$ ipython --no-banner

In [1]: import numpy as np

In [2]: np.set_printoptions(precision=3, suppress=True, linewidth=200)

In [3]: X = np.loadtxt("dump.csv", delimiter=",")

In [4]: X
Out[4]: 
array([[ 21.271,  18.178, -20.155,  19.861, -39.52 , -19.763, -39.672,  38.915],
       [ 20.798,  19.286, -19.504,  19.267, -42.932, -19.35 , -41.79 ,  40.55 ],
       [ 20.422,  22.538, -19.28 ,  20.355, -40.744, -19.939, -40.731,  39.663],
       [ 19.541,  19.295, -18.956,  20.455, -39.336, -19.552, -40.6  ,  40.027],
       [ 19.779,  21.698, -20.81 ,  21.689, -38.613, -18.795, -40.365,  39.956],
       [ 20.038,  19.074, -18.801,  19.825, -39.728, -19.799, -39.273,  38.572],
       [ 18.406,  18.746, -19.632,  19.205, -40.857, -19.67 , -39.229,  40.65 ],
       [ 19.735,  18.936, -19.228,  21.021, -41.904, -19.358, -39.955,  39.315],
       [ 20.87 ,  20.622, -19.632,  19.531, -39.87 , -20.112, -40.409,  39.538],
       [ 19.624,  20.716, -18.48 ,  18.976, -39.421, -18.438, -41.209,  40.686],
       [ 19.752,  19.492, -20.071,  19.925, -39.491, -21.131, -38.932,  38.862],
       [ 18.239,  20.172, -19.708,  19.155, -39.822, -21.456, -40.129,  39.043],
       [ 20.326,  18.728, -20.301,  17.328, -41.794, -19.783, -40.996,  41.991],
       [ 19.65 ,  20.902, -20.499,  20.05 , -38.955, -18.844, -39.092,  40.021],
       [ 19.508,  20.554, -19.966,  18.958, -40.419, -20.283, -40.977,  37.673],
       [ 20.044,  20.012, -19.31 ,  19.92 , -40.571, -18.614, -40.347,  40.141],
       [ 21.39 ,  19.894, -19.155,  21.073, -41.522, -20.499, -40.091,  40.395],
       [ 20.753,  21.245, -19.066,  18.852, -40.307, -20.105, -40.755,  40.142]])

In [5]: proj = X @ np.linalg.solve(X.T @ X, X.T)

In [6]: proj @ X[:, 6]
Out[6]: array([-39.672, -41.79 , -40.731, -40.6  , -40.365, -39.273, -39.229, -39.955, -40.409, -41.209, -38.932, -40.129, -40.996, -39.092, -40.977, -40.347, -40.091, -40.755])

In [7]: np.round(np.trace(proj), 3)
Out[7]: np.float64(8.0)

In [8]: Ac = X - X.mean(axis=0)

In [9]: evecs = np.linalg.svd(Ac)[2][:1]

In [10]: A2 = Ac - Ac @ evecs.T @ evecs

In [11]: np.diag(evecs.T @ evecs)
Out[11]: array([0.023, 0.167, 0.008, 0.148, 0.44 , 0.001, 0.063, 0.151])

In [12]: A2.std(axis=0)
Out[12]: array([0.799, 0.958, 0.59 , 0.8  , 0.572, 0.783, 0.677, 0.767])

In [13]: dist = np.linalg.norm(X[:, None] - X[None], axis=-1)

In [14]: (dist + 1e9 * np.eye(18)).round(6).argmin(axis=1)
Out[14]: array([ 5, 12, 17, 15, 13, 10, 15, 15, 17, 15,  5, 10,  1,  4, 11,  3,  7,  8])

In [15]: np.linalg.matrix_rank(dist ** 2)
Out[15]: np.int64(10)

In [16]: J = np.array([[6, 4, 5, 5], [1, 5, 5, 8], [1, 5, 5, 8]])

In [17]: Uu, sigma, VT = np.linalg.svd(J)

In [18]: np.argmax(sigma[:-1] / (sigma[1:] + 1e-6)) + 1
Out[18]: np.int64(2)

In [19]: sigma.round(3) + 0
Out[19]: array([17.599,  4.719,  0.   ])

In [20]: A2 = Uu[:, :2] @ np.diag(sigma[:2]) @ VT[:2]

In [21]: np.linalg.matrix_rank(A2)
Out[21]: np.int64(2)

In [22]: np.round(np.linalg.norm(J - A2) / np.linalg.norm(J), 3)
Out[22]: np.float64(0.0)

In [23]: np.linalg.matrix_rank(J, rtol=0.05)
Out[23]: np.int64(2)

In [24]: np.round(np.abs(J - A2).max(), 3)
Out[24]: np.float64(0.0)
